>>> import numpy as np
>>> import numpy.linalg as la
>>> np.set_printoptions(suppress=True, linewidth=120)
>>> J = np.load("data.npy")
>>> J
array([[-2, -1, -2, -1, -2, -1],
       [-1, -1, -1, -1, -1, -1],
       [ 1, -2,  1, -2,  1, -2],
       [-2, -1, -2, -1, -2, -1],
       [-1, -1, -1, -1, -1, -1],
       [ 1, -2,  1, -2,  1, -2]])
>>> # null space of dimension 4
>>> rng = np.random.default_rng(553657)
>>> Y = J + rng.integers(-2, 3, (6, 2)) @ rng.integers(-2, 3, (2, 6))
>>> Y
array([[ 0,  3, -4, -3,  4, -1],
       [ 0, -2,  0, -1, -2, -1],
       [ 1, -2,  1, -2,  1, -2],
       [ 0,  0, -2, -2,  0, -1],
       [-6, -2, -2,  1, -4, -1],
       [-3, -1, -1, -1,  1, -2]])
>>> la.matrix_rank(Y - J, tol=1e-8)
np.int64(2)
>>> np.round(la.svd(Y - J, compute_uv=False), 3) + 0
array([10.081,  6.195,  0.   ,  0.   ,  0.   ,  0.   ])
>>> np.abs(Y - J).sum(axis=1)
array([16,  4,  0,  6, 12,  8])
>>> left, sv, Vt = la.svd(J)
>>> sv.round(3) + 0
array([6.481, 5.477, 0.   , 0.   , 0.   , 0.   ])
>>> Y = left[:, :2] @ np.diag(sv[:2]) @ Vt[:2]
>>> la.matrix_rank(Y)
np.int64(2)
>>> idx = rng.permutation(6)
>>> idx
array([1, 0, 3, 5, 4, 2])
>>> Y = J[idx][:, idx]
>>> Y
array([[-1, -1, -1, -1, -1, -1],
       [-1, -2, -1, -1, -2, -2],
       [-1, -2, -1, -1, -2, -2],
       [-2,  1, -2, -2,  1,  1],
       [-1, -1, -1, -1, -1, -1],
       [-2,  1, -2, -2,  1,  1]])
>>> np.round(np.sort(np.abs(la.eigvals(Y))), 3) + 0
array([0., 0., 0., 0., 0., 6.])
>>> np.diag(Y)
array([-1, -2, -1, -2, -1,  1])
>>> left, sv, Vt = la.svd(Y)
>>> vecs = Vt[:(sv > 1e-8).sum()]
>>> x = Y[3] + 2 * Y[4] + rng.integers(2) * np.eye(6)[4]
>>> x
array([-4., -1., -4., -4.,  0., -1.])
>>> np.round(la.norm(x - vecs.T @ vecs @ x), 3)
np.float64(0.816)
>>> np.round(vecs.T @ vecs, 3) + 0
array([[0.333, 0.   , 0.333, 0.333, 0.   , 0.   ],
       [0.   , 0.333, 0.   , 0.   , 0.333, 0.333],
       [0.333, 0.   , 0.333, 0.333, 0.   , 0.   ],
       [0.333, 0.   , 0.333, 0.333, 0.   , 0.   ],
       [0.   , 0.333, 0.   , 0.   , 0.333, 0.333],
       [0.   , 0.333, 0.   , 0.   , 0.333, 0.333]])
>>> Y = np.array([[-2, 7, 8, -6, 3, -7, -7, 6, 5],
...     [-6, 5, -6, -6, 1, -3, 3, 8, 8],
...     [3, 2, -8, 2, -1, -1, -4, 3, -8],
...     [6, -2, 4, -4, 8, -9, 3, 5, -3],
...     [-2, -3, -7, 1, -5, -4, -1, -4, 9],
...     [2, 8, 3, 8, 4, -7, -5, 5, 5],
...     [-6, 2, 8, 3, 5, 2, -3, 5, 7],
...     [6, -2, 4, -7, 7, -2, -6, 0, 2],
...     [4, 6, -9, 5, -1, -8, -2, 0, 8]])
>>> M = Y + Y.T
>>> M
array([[ -4,   1,  11,   0,   1,  -5, -13,  12,   9],
       [  1,  10,  -4,  -8,  -2,   5,   5,   6,  14],
       [ 11,  -4, -16,   6,  -8,   2,   4,   7, -17],
       [  0,  -8,   6,  -8,   9,  -1,   6,  -2,   2],
       [  1,  -2,  -8,   9, -10,   0,   4,   3,   8],
       [ -5,   5,   2,  -1,   0, -14,  -3,   3,  -3],
       [-13,   5,   4,   6,   4,  -3,  -6,  -1,   5],
       [ 12,   6,   7,  -2,   3,   3,  -1,   0,   2],
       [  9,  14, -17,   2,   8,  -3,   5,   2,  16]])
>>> Y = la.inv(M)
>>> round(la.cond(M), 3)
np.float64(10.809)
>>> np.allclose(Y, M.T)
False
>>> np.round(M @ Y, 3) + 0
array([[1., 0., 0., 0., 0., 0., 0., 0., 0.],
       [0., 1., 0., 0., 0., 0., 0., 0., 0.],
       [0., 0., 1., 0., 0., 0., 0., 0., 0.],
       [0., 0., 0., 1., 0., 0., 0., 0., 0.],
       [0., 0., 0., 0., 1., 0., 0., 0., 0.],
       [0., 0., 0., 0., 0., 1., 0., 0., 0.],
       [0., 0., 0., 0., 0., 0., 1., 0., 0.],
       [0., 0., 0., 0., 0., 0., 0., 1., 0.],
       [0., 0., 0., 0., 0., 0., 0., 0., 1.]])
>>> np.round(la.det(M) * la.det(Y), 3)
np.float64(1.0)
>>> vals, vecs = la.eigh(M)
>>> np.round(la.eigvalsh(M + 3 * np.eye(9)), 3)
array([-34.489, -21.346, -14.434, -10.103,  -5.589,   6.468,  14.383,  21.484,  38.625])
>>> np.abs(vecs[:, -1]).round(6).argmax()
np.int64(8)
>>> np.round(la.eigvalsh(M @ M), 3)
array([  12.028,   73.769,  129.574,  171.682,  303.931,  341.667,  592.73 , 1269.16 , 1405.459])
>>> np.round(la.svd(M, compute_uv=False), 3)
array([37.489, 35.625, 24.346, 18.484, 17.434, 13.103, 11.383,  8.589,  3.468])
>>> r0 = np.array([-2, 3, -2, 0, -2, 0, -2, 0, 2])
>>> Y = M + np.outer(r0, np.eye(9)[8])
>>> np.round(la.det(Y) / la.det(M), 3), round(float(1 + la.solve(M, r0)[8]), 3)
(np.float64(1.069), 1.069)
>>> la.matrix_rank(Y - M)
np.int64(1)
>>> la.matrix_rank(la.inv(Y) - la.inv(M), tol=1e-8)
np.int64(1)
>>> m1 = np.loadtxt("layer1.csv", delimiter=",")
>>> m1
array([[-40.512,  17.209, -31.064],
       [-34.565,  13.994, -27.277],
       [-22.738,   7.323, -19.432],
       [-21.599,   6.662, -18.645],
       [-20.022,   5.744, -17.543],
       [-13.993,   2.23 , -13.148],
       [-10.062,   0.033, -10.051],
       [ -6.073,  -1.795,  -6.561],
       [ -5.392,  -2.004,  -5.911],
       [ -3.66 ,  -2.249,  -4.155],
       [ -3.335,  -2.23 ,  -3.808],
       [ -2.924,  -2.166,  -3.359],
       [ -2.849,  -2.149,  -3.276],
       [ -1.978,  -1.819,  -2.294],
       [  1.59 ,   2.35 ,   1.739],
       [  2.013,   3.039,   2.171],
       [  4.072,   6.458,   4.095],
       [  4.408,   7.008,   4.386],
       [  7.974,  12.506,   7.194],
       [  9.744,  15.005,   8.461],
       [ 10.275,  15.728,   8.83 ],
       [ 13.312,  19.658,  10.865]])
>>> left, sv, Vt = la.svd(m1)
>>> np.argmax(sv[:-1] / (sv[1:] + 1e-6)) + 1
np.int64(2)
>>> Y = left[:, :2] @ np.diag(sv[:2]) @ Vt[:2]
>>> round(float(np.abs(m1 - Y).max()), 3)
1.135
>>> la.matrix_rank(m1, rtol=0.05)
np.int64(2)
>>> la.matrix_rank(Y)
np.int64(2)
>>> round(float(la.norm(m1 - Y, 2)), 3), np.round(sv[2], 3)
(3.589, np.float64(3.589))
>>> np.round(la.norm(m1 - Y) / la.norm(m1), 3)
np.float64(0.035)
>>> idx = m1[:, 2] > np.median(m1[:, 2])
>>> r0 = m1[idx].mean(axis=0) - m1[~idx].mean(axis=0)
>>> round(float((((m1 - m1.mean(axis=0)) @ r0 > 0) == idx).mean()), 3)
0.909
>>> np.argsort(-np.abs(r0).round(6), kind="stable")
array([0, 2, 1])
>>> W0 = np.loadtxt("w.csv", delimiter=",")
>>> W0
array([[4.1, 0. , 1. , 0. , 1. , 3. , 2. , 0. , 1. ],
       [5. , 5.1, 2. , 1. , 1. , 2. , 2. , 3. , 2. ],
       [1. , 5. , 1.1, 2. , 3. , 3. , 0. , 3. , 3. ],
       [4. , 5. , 3. , 5.1, 0. , 5. , 0. , 2. , 4. ],
       [0. , 5. , 0. , 5. , 3.1, 4. , 0. , 0. , 3. ],
       [2. , 0. , 2. , 1. , 4. , 2.1, 3. , 5. , 5. ],
       [3. , 1. , 2. , 2. , 4. , 0. , 1.1, 0. , 3. ],
       [5. , 1. , 1. , 3. , 0. , 1. , 1. , 3.1, 0. ],
       [4. , 0. , 1. , 0. , 1. , 3. , 2. , 0. , 1.1]])
>>> ang = np.radians(15)
>>> r_ = np.eye(9)
>>> r_[7, 7] = r_[0, 0] = np.cos(ang)
>>> r_[7, 0], r_[0, 7] = -np.sin(ang), np.sin(ang)
>>> r_.round(3)
array([[ 0.966,  0.   ,  0.   ,  0.   ,  0.   ,  0.   ,  0.   ,  0.259,  0.   ],
       [ 0.   ,  1.   ,  0.   ,  0.   ,  0.   ,  0.   ,  0.   ,  0.   ,  0.   ],
       [ 0.   ,  0.   ,  1.   ,  0.   ,  0.   ,  0.   ,  0.   ,  0.   ,  0.   ],
       [ 0.   ,  0.   ,  0.   ,  1.   ,  0.   ,  0.   ,  0.   ,  0.   ,  0.   ],
       [ 0.   ,  0.   ,  0.   ,  0.   ,  1.   ,  0.   ,  0.   ,  0.   ,  0.   ],
       [ 0.   ,  0.   ,  0.   ,  0.   ,  0.   ,  1.   ,  0.   ,  0.   ,  0.   ],
       [ 0.   ,  0.   ,  0.   ,  0.   ,  0.   ,  0.   ,  1.   ,  0.   ,  0.   ],
       [-0.259,  0.   ,  0.   ,  0.   ,  0.   ,  0.   ,  0.   ,  0.966,  0.   ],
       [ 0.   ,  0.   ,  0.   ,  0.   ,  0.   ,  0.   ,  0.   ,  0.   ,  1.   ]])
>>> Y = W0 @ r_.T
>>> round(float(la.det(r_)), 3), np.round(np.trace(r_), 3)
(1.0, np.float64(8.932))
>>> np.round(np.abs(Y - W0).max(axis=0), 3)
array([1.226, 0.   , 0.   , 0.   , 0.   , 0.   , 0.   , 1.4  , 0.   ])
>>> idx = rng.permutation(9)
>>> idx
array([5, 4, 7, 0, 2, 8, 3, 6, 1])
>>> Y = W0[idx][:, idx]
>>> np.allclose(Y, W0)
False
>>> np.diag(Y)
array([2.1, 3.1, 3.1, 4.1, 1.1, 1.1, 5.1, 1.1, 5.1])
>>> np.trace(Y)
np.float64(25.9)
>>> [round(float(x), 3) for x in la.svd(W0, compute_uv=False)[:3]]
[20.522, 8.38, 6.837]
>>> np.argsort(-la.norm(W0, axis=0).round(6), kind="stable")[:3]
array([0, 1, 5])
>>> la.matrix_rank(W0, rtol=0.1)
np.int64(7)
>>> round(float(la.norm(W0, 2) / la.norm(W0)), 3)
0.841
>>> la.cond(W0) > 100
np.True_
>>> x = np.array([-6, 0, -2, -6, -3, -4, 9, 7, 1])
>>> la.norm(W0 @ x) <= la.norm(W0, 2) * la.norm(x) + 1e-9
np.True_
>>> np.round(W0 * x, 3)
array([[-24.6,   0. ,  -2. ,  -0. ,  -3. , -12. ,  18. ,   0. ,   1. ],
       [-30. ,   0. ,  -4. ,  -6. ,  -3. ,  -8. ,  18. ,  21. ,   2. ],
       [ -6. ,   0. ,  -2.2, -12. ,  -9. , -12. ,   0. ,  21. ,   3. ],
       [-24. ,   0. ,  -6. , -30.6,  -0. , -20. ,   0. ,  14. ,   4. ],
       [ -0. ,   0. ,  -0. , -30. ,  -9.3, -16. ,   0. ,   0. ,   3. ],
       [-12. ,   0. ,  -4. ,  -6. , -12. ,  -8.4,  27. ,  35. ,   5. ],
       [-18. ,   0. ,  -4. , -12. , -12. ,  -0. ,   9.9,   0. ,   3. ],
       [-30. ,   0. ,  -2. , -18. ,  -0. ,  -4. ,   9. ,  21.7,   0. ],
       [-24. ,   0. ,  -2. ,  -0. ,  -3. , -12. ,  18. ,   0. ,   1.1]])
>>> np.round(W0 @ x, 3)
array([-22.6, -10. , -17.2, -62.6, -52.3,  24.6, -33.1, -23.3, -21.9])
>>> left, sv, Vt = la.svd(W0)
>>> sv.round(3)
array([20.522,  8.38 ,  6.837,  4.864,  3.728,  3.598,  2.505,  1.089,  0.017])
>>> Y = left[:, :8] @ np.diag(sv[:8]) @ Vt[:8]
>>> round(float(la.norm(W0 - Y, 2)), 3), round(float(sv[8]), 3)
(0.017, 0.017)
>>> la.matrix_rank(Y)
np.int64(8)
>>> round(float(np.abs(W0 - Y).max()), 3)
0.008
>>> Y.round(3) + 0
array([[ 4.104,  0.   ,  0.992, -0.001,  0.998,  2.999,  1.996,  0.   ,  1.006],
       [ 5.   ,  5.1  ,  2.   ,  1.   ,  1.   ,  2.   ,  2.   ,  3.   ,  2.   ],
       [ 1.   ,  5.   ,  1.1  ,  2.   ,  3.   ,  3.   ,  0.   ,  3.   ,  3.   ],
       [ 4.   ,  5.   ,  3.   ,  5.1  ,  0.   ,  5.   ,  0.   ,  2.   ,  4.   ],
       [ 0.   ,  5.   ,  0.   ,  5.   ,  3.1  ,  4.   ,  0.   ,  0.   ,  3.   ],
       [ 2.   ,  0.   ,  2.   ,  1.   ,  4.   ,  2.1  ,  3.   ,  5.   ,  5.   ],
       [ 3.   ,  1.   ,  2.   ,  2.   ,  4.   ,  0.   ,  1.1  ,  0.   ,  3.   ],
       [ 5.   ,  1.   ,  1.   ,  3.   ,  0.   ,  1.   ,  1.   ,  3.1  ,  0.   ],
       [ 3.996,  0.   ,  1.008,  0.001,  1.002,  3.001,  2.004,  0.   ,  1.094]])
>>> la.matrix_rank(W0, rtol=0.05)
np.int64(8)
